$ python3 -q
>>> import numpy as np
>>> np.set_printoptions(precision=2, suppress=True, linewidth=140)
>>> W0 = np.load("block4.npy")
>>> W0
array([[ 1.,  3.,  0.],
       [ 3.,  5.,  3.],
       [ 0.,  3., -7.]])
>>> hat = np.triu(np.array([[0, 3, -2], [-2, 2, 1], [3, -1, 3]]), 1) + np.eye(3)
>>> M2 = hat @ W0 @ np.linalg.inv(hat)
>>> M2
array([[ 10., -18.,  61.],
       [  3.,  -1.,   3.],
       [  0.,   3., -10.]])
>>> m1 = np.loadtxt("out9.csv", delimiter=",")
>>> m1
array([[ 1. , -0.4,  0.4,  0.5,  0.8, -0.4,  1. , -1.4],
       [-0.5,  0.1, -1.4,  0.4,  0. , -0.1, -1.2, -0.3],
       [-1.4,  0.9, -1.7,  0.6,  0.1,  1. ,  0.7, -0.9],
       [-1.3,  1.1,  0. ,  0.6,  0.4,  1.2, -0.6, -0.9]])
>>> f, r1 = m1[0], m1[2]
>>> round(float(f @ r1), 2)
-0.5
>>> f @ f
np.float64(5.33)
>>> pr = (f @ r1) / (f @ f) * f
>>> r1 - pr
array([-1.31,  0.86, -1.66,  0.65,  0.18,  0.96,  0.79, -1.03])
>>> pr
array([-0.09,  0.04, -0.04, -0.05, -0.08,  0.04, -0.09,  0.13])
>>> round(float(np.linalg.norm(f + r1) ** 2 + np.linalg.norm(f - r1) ** 2), 2)
27.32
>>> rng = np.random.default_rng(632881)
>>> M2 = m1 + rng.integers(-2, 3, (4, 1)) @ rng.integers(-2, 3, (1, 8))
>>> M2
array([[-1. , -4.4, -3.6,  0.5,  4.8,  3.6,  3. ,  2.6],
       [-2.5, -3.9, -5.4,  0.4,  4. ,  3.9,  0.8,  3.7],
       [-3.4, -3.1, -5.7,  0.6,  4.1,  5. ,  2.7,  3.1],
       [-3.3, -2.9, -4. ,  0.6,  4.4,  5.2,  1.4,  3.1]])
>>> np.linalg.matrix_rank(M2 - m1, tol=1e-8)
np.int64(1)
>>> E = np.load("mat.npy")
>>> E
array([[ 1.1 , -1.1 ,  0.  ,  2.4 ,  0.8 ,  2.5 , -1.8 ],
       [ 0.98, -0.86,  0.09,  2.41,  0.66,  2.71, -2.04],
       [-0.6 ,  0.5 ,  0.8 ,  1.1 , -0.3 ,  1.9 , -1.9 ],
       [ 0.8 ,  1.  , -0.2 , -0.7 ,  0.4 ,  0.  ,  0.  ],
       [ 0.3 , -0.9 ,  0.  , -2.4 , -0.4 , -0.1 , -0.2 ],
       [-1.3 ,  1.  ,  0.1 , -0.2 ,  0.7 ,  0.8 ,  0.8 ],
       [ 1.5 , -0.3 , -1.1 , -0.2 , -0.4 ,  0.4 ,  0.1 ]])
>>> x = np.array([0, 0, -2, -1, 3, -3, -3, 1])
>>> h1 = np.maximum(m1 @ x, 0)
>>> m1 * (h1 > 1e-9)[:, None]
array([[ 0. , -0. ,  0. ,  0. ,  0. , -0. ,  0. , -0. ],
       [-0.5,  0.1, -1.4,  0.4,  0. , -0.1, -1.2, -0.3],
       [-0. ,  0. , -0. ,  0. ,  0. ,  0. ,  0. , -0. ],
       [-0. ,  0. ,  0. ,  0. ,  0. ,  0. , -0. , -0. ]])
>>> M2 = np.array([[-9, 7], [-4, 6], [-5, -6], [0, 8], [-5, -8], [-5, -2], [4, -9]])
>>> np.vstack([E, M2.T]).shape
(9, 7)
>>> np.linalg.matrix_rank(E @ M2)
np.int64(2)
>>> E @ M2
array([[-29.2 ,  25.1 ],
       [-30.84,  28.1 ],
       [-16.2 ,  18.5 ],
       [-12.2 ,   4.  ],
       [  2.6 , -17.3 ],
       [  2.9 , -19.7 ],
       [ -6.4 ,  15.2 ]])
>>> M2 = E / np.sqrt((E ** 2).mean(axis=1, keepdims=True))
>>> np.linalg.norm(M2, axis=1)
array([2.65, 2.65, 2.65, 2.65, 2.65, 2.65, 2.65])
>>> np.linalg.matrix_rank(E - E.mean(axis=1, keepdims=True))
np.int64(6)
>>> M = np.load("m.npy")
>>> M
array([[-1,  0,  0,  0],
       [ 3,  0,  0,  0],
       [ 2, -1,  1,  0],
       [ 1,  0, -1,  0]])
>>> # triangular, det is the product of the diagonal
>>> M2 = M[0, 0] * M[1:] - np.outer(M[1:, 0], M[0])
>>> M2
array([[ 0,  0,  0,  0],
       [ 0,  1, -1,  0],
       [ 0,  0,  1,  0]])
>>> np.flatnonzero(~M2.round(6).any(axis=1))
array([0])
>>> t3 = np.stack([M, -1 * M, M[::-1]])
>>> np.linalg.matrix_rank(t3)
array([3, 3, 3])
>>> np.linalg.matrix_rank(t3.reshape(3, -1))
np.int64(2)
>>> t3.sum(axis=0)
array([[ 1,  0, -1,  0],
       [ 2, -1,  1,  0],
       [ 3,  0,  0,  0],
       [-1,  0,  0,  0]])
>>> t3.shape
(3, 4, 4)
>>> np.linalg.det(t3)
array([0., 0., 0.])
>>> G = M.T @ M
>>> np.linalg.matrix_rank(G)
np.int64(3)
>>> np.diag(G)
array([15,  1,  2,  0])
>>> np.linalg.svd(M, compute_uv=False) ** 2
array([15.38,  2.35,  0.28,  0.  ])
>>> G
array([[15, -2,  1,  0],
       [-2,  1, -1,  0],
       [ 1, -1,  2,  0],
       [ 0,  0,  0,  0]])
>>> w, evecs = np.linalg.eigh(G)
>>> x = np.array([-1, 2, 1, -2])
>>> evecs * np.maximum(w, 0) @ evecs.T
array([[15., -2.,  1.,  0.],
       [-2.,  1., -1.,  0.],
       [ 1., -1.,  2.,  0.],
       [ 0.,  0.,  0.,  0.]])
>>> evecs * np.abs(w) @ evecs.T
array([[15., -2.,  1.,  0.],
       [-2.,  1., -1.,  0.],
       [ 1., -1.,  2.,  0.],
       [ 0.,  0.,  0.,  0.]])
>>> np.abs(G).sum(axis=1).max(), round(float(np.abs(w).max()), 2)
(np.int64(18), 15.38)
>>> np.linalg.eigvalsh(G[1:, 1:])
array([0.  , 0.38, 2.62])
>>> w, evecs = np.linalg.eig(W0)
>>> np.prod(w)
np.float64(19.0)
>>> J = np.triu(rng.random((5, 5)) < 0.5, 1).astype(int)
>>> J = J + J.T
>>> J
array([[0, 0, 0, 1, 1],
       [0, 0, 1, 1, 0],
       [0, 1, 0, 1, 1],
       [1, 1, 1, 0, 0],
       [1, 0, 1, 0, 0]])
>>> w1 = np.array([[1, -2], [3, 0], [2, -1], [-2, 3], [-2, -3]])
>>> c = np.array([2, -1])
>>> H = np.maximum(J @ w1 + c, 0)
>>> np.linalg.matrix_rank(H)
np.int64(2)
>>> (H > 0).mean(axis=0)
array([0.8, 0.2])
>>> basis = np.array([[-1, 2], [1, 0]])
>>> H @ basis
array([[ 0,  0],
       [-1,  4],
       [-1,  2],
       [-8, 16],
       [-5, 10]])
